% python3 -q
>>> import numpy as np
>>> from numpy import linalg as LA
>>> np.set_printoptions(suppress=True, linewidth=160)
>>> rd = lambda a: np.round(a, 2) + 0
>>> A = np.array([[-2.0, 0.0, 0.0, 0.0, 0.0, 0.0, 0.0, 0.0],
...     [0.0, -2.0, 0.0, 0.0, 0.0, 0.0, 0.0, 0.0],
...     [0.0, 0.0, -1.0, -1.0, 3.0, 2.0, -3.0, -1.0],
...     [0.0, 0.0, -1.0, -1.0, -3.0, -2.0, 3.0, 1.0],
...     [0.0, 0.0, 3.0, -3.0, 7.0, 6.0, -9.0, -3.0],
...     [0.0, 0.0, 2.0, -2.0, 6.0, 2.0, -6.0, -2.0],
...     [0.0, 0.0, -3.0, 3.0, -9.0, -6.0, 7.0, 3.0],
...     [0.0, 0.0, -1.0, 1.0, -3.0, -2.0, 3.0, -1.0]])
>>> A
array([[-2.,  0.,  0.,  0.,  0.,  0.,  0.,  0.],
       [ 0., -2.,  0.,  0.,  0.,  0.,  0.,  0.],
       [ 0.,  0., -1., -1.,  3.,  2., -3., -1.],
       [ 0.,  0., -1., -1., -3., -2.,  3.,  1.],
       [ 0.,  0.,  3., -3.,  7.,  6., -9., -3.],
       [ 0.,  0.,  2., -2.,  6.,  2., -6., -2.],
       [ 0.,  0., -3.,  3., -9., -6.,  7.,  3.],
       [ 0.,  0., -1.,  1., -3., -2.,  3., -1.]])
>>> left, sv, Vt = LA.svd(A, full_matrices=False)
>>> rd(left.T @ left)
array([[1., 0., 0., 0., 0., 0., 0., 0.],
       [0., 1., 0., 0., 0., 0., 0., 0.],
       [0., 0., 1., 0., 0., 0., 0., 0.],
       [0., 0., 0., 1., 0., 0., 0., 0.],
       [0., 0., 0., 0., 1., 0., 0., 0.],
       [0., 0., 0., 0., 0., 1., 0., 0.],
       [0., 0., 0., 0., 0., 0., 1., 0.],
       [0., 0., 0., 0., 0., 0., 0., 1.]])
>>> rd(Vt @ Vt.T)
array([[1., 0., 0., 0., 0., 0., 0., 0.],
       [0., 1., 0., 0., 0., 0., 0., 0.],
       [0., 0., 1., 0., 0., 0., 0., 0.],
       [0., 0., 0., 1., 0., 0., 0., 0.],
       [0., 0., 0., 0., 1., 0., 0., 0.],
       [0., 0., 0., 0., 0., 1., 0., 0.],
       [0., 0., 0., 0., 0., 0., 1., 0.],
       [0., 0., 0., 0., 0., 0., 0., 1.]])
>>> rd(left.T @ A @ Vt.T)
array([[23.,  0.,  0.,  0.,  0.,  0.,  0.,  0.],
       [ 0.,  2.,  0.,  0.,  0.,  0.,  0.,  0.],
       [ 0.,  0.,  2.,  0.,  0.,  0.,  0.,  0.],
       [ 0.,  0.,  0.,  2.,  0.,  0.,  0.,  0.],
       [ 0.,  0.,  0.,  0.,  2.,  0.,  0.,  0.],
       [ 0.,  0.,  0.,  0.,  0.,  2.,  0.,  0.],
       [ 0.,  0.,  0.,  0.,  0.,  0.,  2.,  0.],
       [ 0.,  0.,  0.,  0.,  0.,  0.,  0.,  2.]])
>>> np.allclose(left * sv @ Vt, A)
True
>>> rd(np.cumsum(sv ** 2) / np.sum(sv ** 2))
array([0.95, 0.96, 0.96, 0.97, 0.98, 0.99, 0.99, 1.  ])
>>> rd(np.abs(Vt[0]))
array([0. , 0. , 0.2, 0.2, 0.6, 0.4, 0.6, 0.2])
>>> rd(np.sqrt((sv ** 2).sum())), rd(LA.norm(A))
(np.float64(23.6), np.float64(23.6))
>>> x0 = np.array([3, 1, 1, -1, 3, 2, -2, -2])
>>> target = A @ x0
>>> target
array([ -6.,  -2.,  21., -21.,  63.,  42., -65., -19.])
>>> rd(LA.solve(A, target + A[:, 1]))
array([ 3.,  2.,  1., -1.,  3.,  2., -2., -2.])
>>> x0 = np.array([1, 1, 1, -1, -3, -3, 0, 1])
>>> target = A @ x0
>>> coef, lr = np.zeros(8), 1 / LA.norm(A, 2) ** 2
>>> for i in range(30):
...     coef -= lr * A.T @ (A @ coef - target)
...     if i % 5 == 0: print(i, round(LA.norm(A @ coef - target), 2))
... 
0 7.73
5 7.44
10 7.16
15 6.9
20 6.64
25 6.39
>>> rd(coef)
array([ 0.2 ,  0.2 , -0.24,  0.24, -1.95, -1.5 ,  1.34,  0.65])
>>> u = np.array([-2, -2, -3, -3, -2, 1, 3, 1])
>>> M2 = A + np.outer(u, np.eye(8)[0])
>>> M2
array([[-4.,  0.,  0.,  0.,  0.,  0.,  0.,  0.],
       [-2., -2.,  0.,  0.,  0.,  0.,  0.,  0.],
       [-3.,  0., -1., -1.,  3.,  2., -3., -1.],
       [-3.,  0., -1., -1., -3., -2.,  3.,  1.],
       [-2.,  0.,  3., -3.,  7.,  6., -9., -3.],
       [ 1.,  0.,  2., -2.,  6.,  2., -6., -2.],
       [ 3.,  0., -3.,  3., -9., -6.,  7.,  3.],
       [ 1.,  0., -1.,  1., -3., -2.,  3., -1.]])
>>> rd(LA.det(M2) / LA.det(A)), rd(1 + LA.solve(A, u)[0])
(np.float64(2.0), np.float64(2.0))
>>> print(np.unravel_index(np.abs(M2).argmax(), M2.shape))
(np.int64(4), np.int64(6))
>>> LA.matrix_rank(M2)
np.int64(8)
>>> rd(M2.mean(axis=0))
array([-1.12, -0.25, -0.12, -0.38,  0.12,  0.  , -0.62, -0.38])
>>> rd(LA.norm(M2))
np.float64(24.62)
>>> np.abs(M2).max()
np.float64(9.0)
>>> M2[:, 8]
Traceback (most recent call last):
  File "<python-input-32>", line 1, in <module>
    M2[:, 8]
    ~~^^^^^^
IndexError: index 8 is out of bounds for axis 1 with size 8
>>> M = np.array([[1, 0, 0], [0, 1, 0], [0, 0, 1]])
>>> # 3 groups of indices that never mix
>>> LA.matrix_rank(M - M[0, 0] * np.eye(3))
np.int64(0)
>>> M @ M
array([[1, 0, 0],
       [0, 1, 0],
       [0, 0, 1]])
>>> print([int(LA.matrix_rank(LA.matrix_power(M, p))) for p in range(1, 4)])
[3, 3, 3]
>>> print(rd(np.sort(LA.eigvals(M))))
[1. 1. 1.]
>>> LA.matrix_power(M - np.diag(np.diag(M)), 3)
array([[0, 0, 0],
       [0, 0, 0],
       [0, 0, 0]])
>>> rng = np.random.default_rng(500660)
>>> labels = rng.permutation(3)
>>> print(labels)
[2 0 1]
>>> M2 = M[labels][:, labels]
>>> M2
array([[1, 0, 0],
       [0, 1, 0],
       [0, 0, 1]])
>>> rd(np.sort(np.abs(LA.eigvals(M2))))
array([1., 1., 1.])
>>> np.diag(M2)
array([1, 1, 1])
>>> np.trace(M2)
np.int64(3)
>>> np.allclose(M2, M)
True
>>> data = np.loadtxt("w.csv", delimiter=",")
>>> data
array([[ 1.,  0.,  1.,  0.,  1.,  0.],
       [ 2., -1.,  2., -1.,  2., -1.],
       [-1., -1., -1., -1., -1., -1.],
       [ 1.,  0.,  1.,  0.,  1.,  0.],
       [ 2., -1.,  2., -1.,  2., -1.],
       [-1., -1., -1., -1., -1., -1.]])
>>> # row 3 repeats row 0
>>> print(np.unique(data.round(6), axis=0).shape)
(3, 6)
>>> rd(data @ LA.pinv(data) @ data)
array([[ 1.,  0.,  1.,  0.,  1.,  0.],
       [ 2., -1.,  2., -1.,  2., -1.],
       [-1., -1., -1., -1., -1., -1.],
       [ 1.,  0.,  1.,  0.,  1.,  0.],
       [ 2., -1.,  2., -1.,  2., -1.],
       [-1., -1., -1., -1., -1., -1.]])
>>> np.abs(np.diag(LA.qr(data)[1])) > 1e-9
array([ True,  True, False, False, False, False])
>>> M2 = data / LA.norm(data, axis=1, keepdims=True)
>>> G = M2 @ M2.T
>>> rd(G[3])
array([ 1.  ,  0.89, -0.71,  1.  ,  0.89, -0.71])
>>> np.argwhere(np.triu(np.abs(G) > 0.95, 1))
array([[0, 3],
       [1, 4],
       [2, 5]])
